>>> import numpy as np
>>> np.set_printoptions(precision=2, suppress=True, linewidth=200, floatmode="fixed")
>>> m1 = np.loadtxt("out0.csv", delimiter=",")
>>> print(m1)
[[ -4.84  -5.10 -17.66]
 [  6.91  16.42   5.44]
 [  1.02  -9.54  -0.89]
 [ 15.34  -9.48  -9.31]
 [-14.13  -8.03   2.09]
 [ -8.51 -22.11  -1.78]
 [-10.14  -0.42 -10.92]
 [-13.90   6.30   3.35]
 [ -7.40 -12.23   7.18]
 [  0.34   7.68 -10.71]
 [ -0.28  -5.54   2.88]
 [ -6.55   8.70  -2.56]
 [ -4.37  -0.60  -5.85]
 [  4.74   6.74  -9.12]
 [ -6.47 -11.93  -1.82]
 [-10.29 -27.06  -2.44]
 [ 15.39   5.31   2.08]]
>>> Xs = m1 - m1.mean(axis=0)
>>> Uu, s, Vt = np.linalg.svd(Xs, full_matrices=False)
>>> print(np.round(Xs.mean(axis=0), 2) + 0)
[0.00 0.00 0.00]
>>> s ** 2 / (s ** 2).sum()
array([0.58, 0.25, 0.17])
>>> np.abs(Vt[0]).argmax()
np.int64(1)
>>> np.round((s ** 2).sum() ** 2 / (s ** 4).sum(), 2)
np.float64(2.34)
>>> print(np.searchsorted(np.cumsum(s ** 2) / (s ** 2).sum(), 0.9) + 1)
3
>>> print(np.abs(Uu[:, 0]).argmax())
15
>>> print(s)
[48.96 32.03 26.72]
>>> print(Vt[0] * np.sign(Vt[0, np.abs(Vt[0]).argmax()]))
[ 0.45  0.89 -0.04]
>>> x0 = np.array([3, 3, 0])
>>> y = m1 @ x0
>>> np.round(np.linalg.solve(m1.T @ m1, m1.T @ y), 2) + 0
array([3.00, 3.00, 0.00])
>>> rng = np.random.default_rng(37609)
>>> y = y + 0.3 * rng.normal(size=17)
>>> print(y)
[ -29.97   69.94  -25.21   17.58  -66.33  -91.97  -32.00  -23.41  -59.42   24.13  -17.52    6.73  -15.51   34.09  -54.87 -112.36   62.03]
>>> coef, *_ = np.linalg.lstsq(m1, y)
>>> coef
array([3.01, 3.00, 0.01])
>>> round(np.linalg.norm(y - m1 @ coef), 2)
np.float64(1.24)
>>> [round(float(np.linalg.norm(np.linalg.solve(m1.T @ m1 + lam * np.eye(3), m1.T @ y))), 2) for lam in (0, 1, 10, 100)]
[4.25, 4.25, 4.23, 4.08]
>>> f = np.array([2, 1])
>>> np.convolve(m1[0], f)
array([ -9.68, -15.04, -40.42, -17.66])
>>> np.cross(m1[0, :3], m1[12, :3])
array([ 19.24,  48.86, -19.38])
>>> np.correlate(m1[0], m1[12], "full")
array([ 28.31,  32.74, 127.52,  32.88,  77.17])
>>> Xs = (m1 - m1.mean(axis=0)) / m1.std(axis=0)
>>> Xs.std(axis=0)
array([1.00, 1.00, 1.00])
>>> coef = np.linalg.lstsq(np.delete(Xs, 2, axis=1), Xs[:, 2])[0]
>>> coef
array([-0.09,  0.01])
>>> d = np.linalg.norm(m1[:, None] - m1[None], axis=-1)
>>> d[4].round(6).argsort(kind="stable")[:4]
array([ 4,  8, 14, 10])
>>> print(np.unravel_index(d.round(6).argmax(), d.shape))
(np.int64(1), np.int64(15))
>>> print(np.flatnonzero(d[4] < d.mean() / 2))
[ 4  8 14]
>>> W0 = np.loadtxt("block11.csv", delimiter=",")
>>> W0
array([[ 1.00, -3.00, -3.00],
       [-3.00,  1.00, -3.00],
       [-3.00, -3.00,  1.00]])
>>> B = np.array([[3, 3, 0], [-3, -2, 3], [0, -3, -2]])
>>> np.linalg.matrix_rank(W0 @ B)
np.int64(3)
>>> B.T @ W0.T
array([[ 12.00, -12.00,   0.00],
       [ 18.00,  -2.00,  -6.00],
       [ -3.00,   9.00, -11.00]])
>>> W0 @ B
array([[ 12.00,  18.00,  -3.00],
       [-12.00,  -2.00,   9.00],
       [  0.00,  -6.00, -11.00]])
>>> np.vstack([W0, B.T]).shape
(6, 3)
>>> np.einsum("ik,kj->ij", W0, B)
array([[ 12.00,  18.00,  -3.00],
       [-12.00,  -2.00,   9.00],
       [  0.00,  -6.00, -11.00]])
>>> np.einsum("ij,ij->i", W0, W0)
array([19.00, 19.00, 19.00])
>>> x0 = np.array([0, 1, -2])
>>> y = W0 @ x0
>>> coef, lr = np.zeros(3), 1 / np.linalg.norm(W0, 2) ** 2
>>> for i in range(25):
...     coef -= lr * W0.T @ (W0 @ coef - y)
...     if i % 5 == 0: print(i, round(np.linalg.norm(W0 @ coef - y), 2))
... 
0 3.11
5 0.02
10 0.0
15 0.0
20 0.0
>>> np.round(np.linalg.cond(W0), 2)
np.float64(1.25)
>>> proj = np.triu(np.array([[2, 3, 3], [2, 3, 3], [2, 1, 1]]), 1) + np.eye(3)
>>> B = proj @ W0 @ np.linalg.inv(proj)
>>> np.linalg.matrix_rank(B)
np.int64(3)
>>> x0 = np.array([-2, -1, -3])
>>> h = np.maximum(W0 @ x0, 0)
>>> np.maximum(W0 @ x0, 0) - np.maximum(-W0 @ x0, 0)
array([10.00, 14.00,  6.00])
>>> W0.T @ h
array([-50.00, -34.00, -66.00])
>>> W0 * (h > 1e-9)[:, None]
array([[ 1.00, -3.00, -3.00],
       [-3.00,  1.00, -3.00],
       [-3.00, -3.00,  1.00]])
>>> np.tanh(W0 @ x0)
array([1.00, 1.00, 1.00])
>>> f = np.array([2, -3, 1])
>>> np.polyval(f, W0[2])
array([28.00, 28.00,  0.00])
>>> M = np.load("w.npy")
>>> M
array([[0, 0, 0, 1],
       [1, 0, 0, 0],
       [0, 0, 1, 0],
       [0, 1, 0, 0]])
>>> x0 = np.array([-6, 9, 5, 4])
>>> h = np.maximum(M @ x0, 0)
>>> np.maximum(M @ (3 * x0), 0)
array([12,  0, 15, 27])
>>> h
array([4, 0, 5, 9])
>>> B = M / np.linalg.norm(M, axis=1, keepdims=True)
>>> C2 = B @ B.T
>>> print(np.linalg.norm(B, axis=1))
[1.00 1.00 1.00 1.00]
>>> (np.abs(C2) > 0.9).astype(int)
array([[1, 0, 0, 0],
       [0, 1, 0, 0],
       [0, 0, 1, 0],
       [0, 0, 0, 1]])
>>> np.linalg.matrix_power(M, 100)
array([[0, 0, 0, 1],
       [1, 0, 0, 0],
       [0, 0, 1, 0],
       [0, 1, 0, 0]])
>>> np.sort(np.abs(np.linalg.eigvals(M)))[::-1]
array([1.00, 1.00, 1.00, 1.00])
>>> print(M.sum(axis=1))
[1 1 1 1]
>>> p = np.eye(4)[1]
>>> for _ in range(6):
...     p = p @ M
...     print(p.round(2))
... 
[1.00 0.00 0.00 0.00]
[0.00 0.00 0.00 1.00]
[0.00 1.00 0.00 0.00]
[1.00 0.00 0.00 0.00]
[0.00 0.00 0.00 1.00]
[0.00 1.00 0.00 0.00]
>>> f = np.array([5, 4, 1, 3])
>>> B = M + np.outer(f, np.eye(4)[3])
>>> np.linalg.matrix_rank(np.linalg.inv(B) - np.linalg.inv(M), tol=1e-8)
np.int64(1)
>>> np.linalg.norm(M, axis=0)
array([1.00, 1.00, 1.00, 1.00])
>>> F = np.load("arr.npy")
>>> F
array([[ 7.69,  1.92, -0.03],
       [ 2.74,  0.73, -0.16],
       [ 4.89,  1.28,  0.03],
       [ 0.06,  0.11, -0.03],
       [-0.05,  0.23,  0.04],
       [ 2.46,  0.65, -0.09],
       [ 7.53,  1.82,  0.06],
       [ 2.59,  0.39,  0.35],
       [ 7.47,  1.73,  0.01],
       [ 4.96,  1.16, -0.02],
       [ 7.58,  1.88,  0.10],
       [ 5.08,  1.28,  0.01],
       [ 2.43,  0.37,  0.01],
       [-0.05, -0.05,  0.01],
       [ 5.01,  1.16,  0.23],
       [ 7.54,  1.81, -0.16]])
>>> Xs = F - F.mean(axis=0)
>>> evecs = np.linalg.svd(Xs)[2][:1]
>>> B = Xs - Xs @ evecs.T @ evecs
>>> round(float(np.linalg.norm(B) / np.linalg.norm(Xs)), 2)
0.06
>>> np.round(np.diag(evecs.T @ evecs), 2) + 0
array([0.95, 0.05, 0.00])
>>> W2 = np.array([[3, 1, -3], [0, -2, -2], [3, 3, -1]])
>>> A = (rng.random((17, 3)) < 0.25) @ W2
>>> print(A)
[[ 3  1 -3]
 [ 0 -2 -2]
 [ 3  3 -1]
 [ 0  0  0]
 [ 3  1 -3]
 [ 3  3 -1]
 [ 3  1 -3]
 [ 3  1 -3]
 [ 0  0  0]
 [ 3  3 -1]
 [ 0  0  0]
 [ 3  1 -3]
 [ 3 -1 -5]
 [ 0  0  0]
 [ 0 -2 -2]
 [ 3  1 -3]
 [ 0  0  0]]
>>> # rank 2
>>> W2 = A[[15, 1]].astype(float)
>>> for _ in range(6):
...     idx = np.linalg.norm(A[:, None] - W2, axis=-1).argmin(axis=1)
...     W2 = np.array([A[idx == j].mean(axis=0) for j in range(2)])
... 
>>> idx
array([0, 1, 0, 1, 0, 0, 0, 0, 1, 0, 1, 0, 0, 1, 1, 0, 1])
>>> print(np.bincount(idx))
[10  7]
>>> W2[1] - W2[0]
array([-3.00, -1.97,  2.03])
>>> W2
array([[ 3.00,  1.40, -2.60],
       [ 0.00, -0.57, -0.57]])
>>> np.abs(W2[1] - W2[0]).argmax()
np.int64(0)
>>> theta = np.radians(120)
>>> R = np.eye(3)
>>> R[0, 0] = R[2, 2] = np.cos(theta)
>>> R[0, 2], R[2, 0] = -np.sin(theta), np.sin(theta)
>>> R
array([[-0.50,  0.00, -0.87],
       [ 0.00,  1.00,  0.00],
       [ 0.87,  0.00, -0.50]])
>>> B = W2 @ R.T
>>> np.abs(B - W2).max(axis=0)
array([2.25, 0.00, 6.50])
>>> np.round(np.linalg.det(R), 2), round(float(np.trace(R)), 2)
(np.float64(1.0), 0.0)
>>> np.linalg.svd(W2, compute_uv=False), np.linalg.svd(B, compute_uv=False)
(array([4.21, 0.79]), array([4.21, 0.79]))
>>> np.linalg.cond(A) > 100
np.True_
>>> np.linalg.matrix_rank(A, rtol=0.1)
np.int64(2)
>>> print([round(float(x), 2) for x in np.linalg.svd(A, compute_uv=False)[:3]])
[13.4, 6.51, 0.0]
>>> print(round(np.linalg.norm(A, 2) / np.linalg.norm(A), 2))
0.9
>>> Uu, s, Vt = np.linalg.svd(A)
>>> evecs = Vt[:(s > 1e-8).sum()]
>>> x0 = A[0] + -2 * A[2] + rng.integers(2) * np.eye(3)[2]
>>> x0
array([-3.00, -5.00,  0.00])
>>> round(np.linalg.norm(x0 - evecs.T @ evecs @ x0), 2)
np.float64(0.51)
>>> evecs.T @ evecs
array([[ 0.53,  0.35, -0.35],
       [ 0.35,  0.74,  0.26],
       [-0.35,  0.26,  0.74]])
>>> np.allclose(evecs.T @ evecs @ x0, x0)
False
>>> X = np.load("layer2.npy")
>>> X
array([[ 2.00,  1.00, -4.00, -3.00],
       [ 1.00,  0.00, -6.00,  6.00],
       [ 0.00,  0.00,  0.00,  1.00],
       [ 0.00,  0.00,  0.00,  2.00]])
>>> f = np.array([1, -1, 2])
>>> print(np.array([np.convolve(row, f, "same") for row in X]))
[[ -1.00  -1.00   3.00  -5.00]
 [ -1.00  -4.00  12.00 -18.00]
 [  0.00   0.00   1.00  -1.00]
 [  0.00   0.00   2.00  -2.00]]
>>> np.polyval(f, X[0])
array([ 4.00,  2.00, 22.00, 14.00])
>>> np.allclose(X @ X.T, X.T @ X)
False
>>> round(float(np.linalg.det(X)), 2)
0.0
>>> np.trace(X)
np.float64(4.0)
>>> np.sort(np.abs(np.linalg.eigvals(X)))
array([0.00, 0.41, 2.00, 2.41])
>>> (X - X.T) / 2
array([[ 0.00,  0.00, -2.00, -1.50],
       [ 0.00,  0.00, -3.00,  3.00],
       [ 2.00,  3.00,  0.00,  0.50],
       [ 1.50, -3.00, -0.50,  0.00]])
>>> X @ X
array([[  5.00,   2.00, -14.00, -10.00],
       [  2.00,   1.00,  -4.00,   3.00],
       [  0.00,   0.00,   0.00,   2.00],
       [  0.00,   0.00,   0.00,   4.00]])
>>> np.allclose(X, X.T)
False
>>> E = np.load("data.npy")
>>> E
array([[ 0.10,  0.40,  0.44],
       [ 0.40,  1.50,  2.02],
       [-0.60,  0.60, -2.95],
       [ 0.20,  0.40,  1.00],
       [-0.40,  0.00, -2.03],
       [-0.70,  1.60, -3.42],
       [-0.40, -1.40, -1.87],
       [-0.70,  0.10, -3.52],
       [ 0.30,  0.20,  1.54],
       [ 1.50,  0.20,  7.42],
       [ 1.00,  0.30,  5.06],
       [-0.50,  0.30, -2.47],
       [ 2.70,  0.70, 13.48],
       [ 0.60,  0.20,  2.98],
       [ 3.00,  0.70, 15.00],
       [ 0.90,  0.60,  4.56]])
>>> proj = E @ np.linalg.solve(E.T @ E, E.T)
>>> np.diag(proj)
array([0.10, 0.26, 0.12, 0.02, 0.03, 0.48, 0.62, 0.05, 0.04, 0.20, 0.14, 0.04, 0.32, 0.02, 0.41, 0.15])
>>> np.round(proj @ E[:, 1], 2) + 0
array([ 0.40,  1.50,  0.60,  0.40,  0.00,  1.60, -1.40,  0.10,  0.20,  0.20,  0.30,  0.30,  0.70,  0.20,  0.70,  0.60])
>>> np.allclose(proj @ proj, proj)
True
>>> np.round(np.linalg.eigvalsh(proj), 2) + 0
array([0.00, 0.00, 0.00, 0.00, 0.00, 0.00, 0.00, 0.00, 0.00, 0.00, 0.00, 0.00, 0.00, 1.00, 1.00, 1.00])
>>> np.round(np.trace(proj), 2)
np.float64(3.0)
>>> B = np.array([[1, -3], [3, -1]])
>>> W2 = np.array([[2, 1], [0, 1]])
>>> arr = np.kron(B, W2)
>>> print(arr)
[[ 2  1 -6 -3]
 [ 0  1  0 -3]
 [ 6  3 -2 -1]
 [ 0  3  0 -1]]
>>> round(np.abs(np.linalg.eigvals(arr)).max(), 2)
np.float64(5.66)
>>> (arr - arr.T) / 2
array([[ 0.00,  0.50, -6.00, -1.50],
       [-0.50,  0.00, -1.50, -3.00],
       [ 6.00,  1.50,  0.00, -0.50],
       [ 1.50,  3.00,  0.50,  0.00]])
>>> np.trace(arr)
np.int64(0)
>>> Q, evecs = np.linalg.qr(arr[:, :3])[0], np.linalg.qr(arr[:, 3:])[0]
>>> s = np.linalg.svd(Q.T @ evecs, compute_uv=False)
>>> round(np.linalg.norm(Q @ Q.T - evecs @ evecs.T, 2), 2)
np.float64(1.0)
>>> (s > 0.9).sum()
np.int64(0)
